In [1]: import numpy as np

In [2]: from numpy import linalg as LA

In [3]: np.set_printoptions(precision=2, suppress=True, linewidth=120)

In [4]: M = np.loadtxt("run11.csv", delimiter=",")

In [5]: M
Out[5]: 
array([[11.,  2.,  2.,  0.,  0.,  0.,  0.],
       [ 0.,  1.,  2.,  1.,  1.,  0.,  1.],
       [ 0.,  1.,  0.,  2.,  0.,  2.,  1.],
       [ 1.,  2.,  0.,  1.,  2.,  0.,  0.],
       [ 2.,  1.,  0.,  1., 30.,  0.,  0.],
       [ 0.,  0.,  1.,  1.,  0.,  2.,  0.],
       [ 2.,  2.,  0.,  1.,  2.,  2., 30.]])

In [6]: u, r1 = M[2], M[3]

In [7]: u @ r1
Out[7]: np.float64(4.0)

In [8]: pr = (u @ r1) / (u @ u) * u

In [9]: round(float(LA.norm(u + r1) ** 2 + LA.norm(u - r1) ** 2), 2)
Out[9]: 40.0

In [10]: LA.matrix_rank(np.outer(u, r1))
Out[10]: np.int64(1)

In [11]: pr
Out[11]: array([0. , 0.4, 0. , 0.8, 0. , 0.8, 0.4])

In [12]: (r1 - pr) @ u
Out[12]: np.float64(0.0)

In [13]: basis = np.sign(np.array([[3, 0, 1, 2], [-1, 0, -3, 0], [-2, -2, -3, -2], [-1, 2, 3, -2]]))

In [14]: Y = (np.tril(basis, -1) + np.eye(4)) @ (np.triu(basis, 1) + np.eye(4))

In [15]: w = np.array([1, -3, -1, 3])

In [16]: K = np.rint(Y * w @ LA.inv(Y)) + 0

In [17]: K
Out[17]: 
array([[-3., -2., -2.,  0.],
       [ 0.,  1.,  2., -2.],
       [12., 10.,  5., -2.],
       [ 0.,  2.,  2., -3.]])

In [18]: round(np.log10(LA.cond(K)))
Out[18]: 2

In [19]: round(LA.norm(K, 2) / LA.norm(K), 2)
Out[19]: np.float64(0.97)

In [20]: np.abs(LA.svd(K)[2][-1])
Out[20]: array([0.52, 0.65, 0.16, 0.52])

In [21]: np.argsort(-LA.norm(K, axis=0).round(6), kind="stable")[:3]
Out[21]: array([0, 1, 2])

In [22]: LA.matrix_rank(K, rtol=0.1)
Out[22]: np.int64(2)

In [23]: Uu, sv, vt = LA.svd(K, full_matrices=False)

In [24]: np.abs(Uu[:, 0]).round(6).argmax()
Out[24]: np.int64(2)

In [25]: round(float(np.sqrt((sv ** 2).sum())), 2), round(LA.norm(K), 2)
Out[25]: (17.78, np.float64(17.78))

In [26]: np.round(Uu.T @ K @ vt.T, 2) + 0
Out[26]: 
array([[17.21,  0.  ,  0.  ,  0.  ],
       [ 0.  ,  4.29,  0.  ,  0.  ],
       [ 0.  ,  0.  ,  1.14,  0.  ],
       [ 0.  ,  0.  ,  0.  ,  0.11]])

In [27]: sv / sv[0]
Out[27]: array([1.  , 0.25, 0.07, 0.01])

In [28]: np.cumsum(sv ** 2) / np.sum(sv ** 2)
Out[28]: array([0.94, 1.  , 1.  , 1.  ])

In [29]: np.round(Uu.T @ Uu, 2) + 0
Out[29]: 
array([[1., 0., 0., 0.],
       [0., 1., 0., 0.],
       [0., 0., 1., 0.],
       [0., 0., 0., 1.]])

In [30]: P = np.triu(np.array([[2, 1, -2, -2], [3, 1, 0, -2], [-3, 1, -2, 0], [-3, -1, -3, -3]]), 1) + np.eye(4)

In [31]: Y = P @ K @ LA.inv(P)

In [32]: np.round(np.poly(Y), 2) + 0
Out[32]: array([  1.,   0., -10.,   0.,   9.])

In [33]: np.trace(Y), np.trace(K)
Out[33]: (np.float64(0.0), np.float64(0.0))

In [34]: LA.matrix_rank(Y)
Out[34]: np.int64(4)

In [35]: arr = np.load("x.npy")

In [36]: arr
Out[36]: 
array([[ 0,  0,  1],
       [ 0,  0,  0],
       [ 0,  0,  5],
       [ 0,  4,  0],
       [ 4,  4,  9],
       [ 0,  0,  0],
       [ 0,  0,  3],
       [ 4,  8,  0],
       [ 9,  8, 10],
       [ 0,  2,  4],
       [ 0,  0,  0],
       [ 0,  0,  0],
       [ 2,  4,  3],
       [ 0,  4,  0],
       [ 0,  0,  0],
       [ 0,  2,  4],
       [ 0,  4,  0],
       [ 0,  2,  0],
       [ 0,  0,  0]])

In [37]: idx = arr[:, 0] > np.median(arr[:, 0])

In [38]: u = arr[idx].mean(axis=0) - arr[~idx].mean(axis=0)

In [39]: np.argsort(-np.abs(u).round(6), kind="stable")
Out[39]: array([1, 0, 2])

In [40]: idx.astype(int)
Out[40]: array([0, 0, 0, 0, 1, 0, 0, 1, 1, 0, 0, 0, 1, 0, 0, 0, 0, 0, 0])

In [41]: u
Out[41]: array([4.75, 4.8 , 4.37])

In [42]: A = np.loadtxt("m.csv", delimiter=",")

In [43]: A
Out[43]: 
array([[-29.52, -20.14, -20.28,   8.46,  20.61,  -1.84, -20.3 ,  10.76,   0.45,  20.13,  29.59,   0.71,  28.32],
       [-29.67, -19.67, -21.2 ,   8.64,  19.33,   1.25, -19.85,   9.2 ,  -1.38,  20.71,  30.19,  -0.15,  29.54],
       [-31.66, -20.8 , -21.07,   8.52,  21.42,   1.19, -19.9 ,  10.82,  -0.73,  20.05,  28.1 ,  -0.59,  31.53],
       [-30.82, -21.25, -19.75,  10.4 ,  19.44,   0.51, -21.21,  10.14,   0.62,  22.35,  29.57,   2.44,  29.03],
       [-30.59, -21.27, -19.55,  10.4 ,  17.88,   0.33, -20.95,  12.04,   0.04,  20.88,  29.59,  -0.24,  30.26],
       [-30.77, -18.62, -19.07,  10.23,  20.12,   0.13, -21.44,  10.08,   0.18,  20.09,  30.09,  -1.44,  30.5 ],
       [-29.06, -19.57, -19.23,  11.41,  19.19,  -0.15, -18.34,  10.5 ,   0.55,  19.91,  30.42,   0.42,  28.99],
       [-30.86, -19.57, -18.85,  10.39,  19.29,  -0.18, -18.39,   8.62,  -2.34,  20.42,  30.67,   0.83,  29.8 ],
       [-31.65, -18.36, -20.34,   9.87,  18.43,   0.65, -19.26,  11.32,   0.73,  19.54,  30.17,   0.99,  28.62],
       [-30.42, -21.06, -20.55,  10.03,  18.42,   0.73, -17.96,   9.36,   0.1 ,  20.9 ,  29.66,   0.12,  29.64],
       [-31.64, -20.87, -22.19,   8.89,  20.24,   0.17, -19.67,  10.71,  -0.19,  19.63,  30.1 ,  -0.2 ,  30.44],
       [-29.84, -20.98, -19.22,  10.03,  18.88,  -0.45, -18.33,   9.88,   0.91,  18.9 ,  29.54,  -0.07,  31.26],
       [-28.21, -20.46, -20.92,   8.23,  20.32,  -0.96, -21.77,   9.67,  -0.34,  19.54,  30.38,   0.2 ,  29.95],
       [-28.65, -19.12, -19.19,   9.29,  20.1 ,  -0.96, -19.9 ,   7.72,  -0.05,  20.36,  30.95,  -0.57,  29.66],
       [-28.96, -19.4 , -21.1 ,  10.16,  20.73,   1.61, -21.27,  11.  ,  -1.18,  19.61,  30.33,  -0.43,  30.37],
       [-28.72, -20.1 , -20.02,  10.56,  20.53,  -3.41, -20.33,   9.8 ,  -0.04,  19.99,  29.79,   1.57,  30.93],
       [-31.98, -18.92, -21.27,   9.37,  19.7 ,  -1.99, -19.3 ,  10.91,  -0.49,  20.27,  29.6 ,  -1.81,  29.36],
       [-30.09, -19.58, -20.94,   9.57,  21.07,  -1.39, -20.98,   9.43,   0.1 ,  18.83,  29.35,  -0.53,  30.57],
       [-29.79, -17.94, -18.98,  10.45,  20.86,  -0.16, -20.45,  10.55,   0.58,  19.91,  29.1 ,  -0.5 ,  31.31],
       [-30.86, -19.31, -20.45,  11.43,  18.96,  -1.17, -20.28,   9.19,  -1.92,  19.48,  30.61,   0.38,  29.8 ],
       [-30.09, -21.94, -21.21,   9.68,  20.12,  -0.58, -20.33,   9.62,   1.88,  20.73,  31.19,  -0.65,  29.87],
       [-30.63, -20.11, -20.42,   9.97,  21.3 ,   0.36, -19.67,   8.7 ,  -0.03,  21.92,  28.82,  -1.59,  30.06],
       [-29.38, -20.03, -19.68,  10.54,  18.83,  -1.35, -19.46,   9.09,   0.41,  20.03,  30.11,   0.01,  29.63],
       [-28.4 , -18.91, -19.85,  11.02,  20.96,   0.31, -18.99,  11.97,  -1.47,  19.29,  31.04,   0.95,  31.21],
       [-33.53, -19.07, -20.68,   9.33,  19.23,  -0.54, -19.76,  11.24,  -1.81,  19.79,  30.6 ,   0.34,  30.4 ],
       [-28.41, -21.02, -19.45,  11.22,  18.58,   0.5 , -19.84,  12.28,   0.38,  21.77,  30.55,  -0.21,  31.27],
       [-28.66, -20.41, -18.46,   9.1 ,  20.31,  -0.26, -18.65,   9.77,  -0.03,  20.74,  30.26,   0.63,  29.96],
       [-29.66, -19.62, -19.52,   8.23,  19.1 ,  -0.9 , -21.79,  10.35,  -0.14,  20.33,  31.3 ,  -0.47,  30.71],
       [-30.48, -19.03, -18.91,  11.2 ,  20.76,  -0.82, -18.28,   8.22,   0.9 ,  20.22,  30.21,   0.43,  30.54],
       [-29.32, -20.21, -20.48,  11.31,  20.16,  -1.37, -17.99,   9.64,  -1.83,  18.7 ,  30.9 ,   0.65,  31.28],
       [-30.3 , -20.16, -18.41,   8.63,  20.  ,   1.61, -20.17,   9.1 ,   0.07,  21.35,  31.3 ,  -1.08,  29.7 ],
       [-30.44, -19.86, -20.86,   9.75,  22.61,  -0.67, -19.14,   9.87,  -0.2 ,  19.29,  29.38,  -0.83,  29.16],
       [-30.07, -20.61, -20.16,   9.48,  18.97,  -2.8 , -20.59,  10.63,   1.01,  19.71,  30.84,  -0.48,  28.28],
       [-31.62, -20.7 , -18.89,  10.91,  19.56,   1.31, -21.39,   9.46,  -0.25,  19.55,  29.68,   2.  ,  29.01],
       [-29.37, -19.04, -20.84,   9.07,  20.48,  -0.66, -19.5 ,   8.22,   0.42,  19.9 ,  30.71,   0.65,  31.56],
       [-29.48, -19.13, -19.18,  10.15,  18.05,   0.87, -18.82,  12.52,  -0.59,  19.79,  31.16,   1.17,  29.93],
       [-29.58, -18.1 , -21.22,   9.99,  19.32,  -0.68, -20.28,   9.88,   0.33,  18.75,  29.25,   0.61,  30.61],
       [-30.15, -18.8 , -17.95,   8.1 ,  19.83,   0.32, -20.93,  11.03,   0.49,  19.97,  28.9 ,   0.61,  28.25],
       [-30.63, -20.34, -19.73,   9.2 ,  20.04,   1.95, -21.61,   9.66,  -0.11,  19.76,  29.95,   0.16,  29.08],
       [-29.73, -21.82, -19.56,  10.11,  20.32,  -0.07, -18.45,  11.08,   1.17,  20.36,  29.53,   1.18,  30.38],
       [-31.19, -22.23, -19.85,  10.62,  19.73,  -1.64, -20.19,  10.12,  -0.21,  19.51,  29.92,  -0.13,  30.69],
       [-28.99, -21.54, -20.76,  11.69,  19.78,  -1.98, -20.9 ,  10.65,  -0.88,  21.54,  30.71,  -1.06,  29.63],
       [-29.31, -20.5 , -19.41,  11.83,  18.41,  -1.25, -20.35,   8.51,  -1.39,  20.55,  30.95,   0.52,  29.85]])

In [44]: Y = np.array([[2, 2], [1, 2], [1, 2], [2, 0], [0, 3], [2, 2], [0, 0]])

In [45]: np.vstack([M, Y.T]).shape
Out[45]: (9, 7)

In [46]: np.einsum("ij->j", M)
Out[46]: array([16.,  9.,  5.,  7., 35.,  6., 32.])

In [47]: np.einsum("ij,ij->i", M, M)
Out[47]: array([129.,   8.,  10.,  10., 906.,   6., 917.])

In [48]: Y.T @ M.T
Out[48]: 
array([[26.,  5.,  9.,  6.,  7.,  7., 12.],
       [30.,  9.,  6., 12., 96.,  6., 18.]])

In [49]: LA.matrix_rank(M @ Y)
Out[49]: np.int64(2)

In [50]: LA.cond(A) > 100
Out[50]: np.True_

In [51]: [round(float(x), 2) for x in LA.svd(A, compute_uv=False)[:3]]
Out[51]: [459.41, 8.93, 8.61]

In [52]: round(np.log10(LA.cond(A)))
Out[52]: 2

In [53]: W0 = np.load("w.npy")

In [54]: W0
Out[54]: 
array([[1, 2, 1, 2],
       [3, 0, 3, 0],
       [1, 2, 1, 2],
       [3, 0, 3, 0]])

In [55]: LA.cond(W0) > 100
Out[55]: np.True_

In [56]: np.abs(np.diag(LA.qr(W0)[1])) > 1e-9
Out[56]: array([ True,  True, False, False])

In [57]: np.round(W0 @ LA.pinv(W0) @ W0, 2) + 0
Out[57]: 
array([[1., 2., 1., 2.],
       [3., 0., 3., 0.],
       [1., 2., 1., 2.],
       [3., 0., 3., 0.]])

In [58]: np.allclose(W0[:-1].T @ LA.lstsq(W0[:-1].T, W0[-1])[0], W0[-1])
Out[58]: True

In [59]: np.unique(W0.round(6), axis=0).shape
Out[59]: (2, 4)

In [60]: X = np.load("data.npy")

In [61]: X
Out[61]: 
array([[-6.,  0.,  3.,  9.],
       [-6.,  0.,  0.,  6.],
       [ 9.,  0.,  0., -9.],
       [-9.,  0.,  3., 12.]])

In [62]: Uu, sv, vt = LA.svd(X, full_matrices=False)

In [63]: np.abs(Uu[:, 0]).round(6).argmax()
Out[63]: np.int64(3)

In [64]: np.cumsum(sv ** 2) / np.sum(sv ** 2)
Out[64]: array([0.98, 1.  , 1.  , 1.  ])

In [65]: np.round(Uu.T @ X @ vt.T, 2) + 0
Out[65]: 
array([[24.14,  0.  ,  0.  ,  0.  ],
       [ 0.  ,  3.36,  0.  ,  0.  ],
       [ 0.  ,  0.  ,  0.  ,  0.  ],
       [ 0.  ,  0.  ,  0.  ,  0.  ]])

In [66]: np.round(sv / sv[0], 2) + 0
Out[66]: array([1.  , 0.14, 0.  , 0.  ])

In [67]: (sv > 1e-8).sum()
Out[67]: np.int64(2)
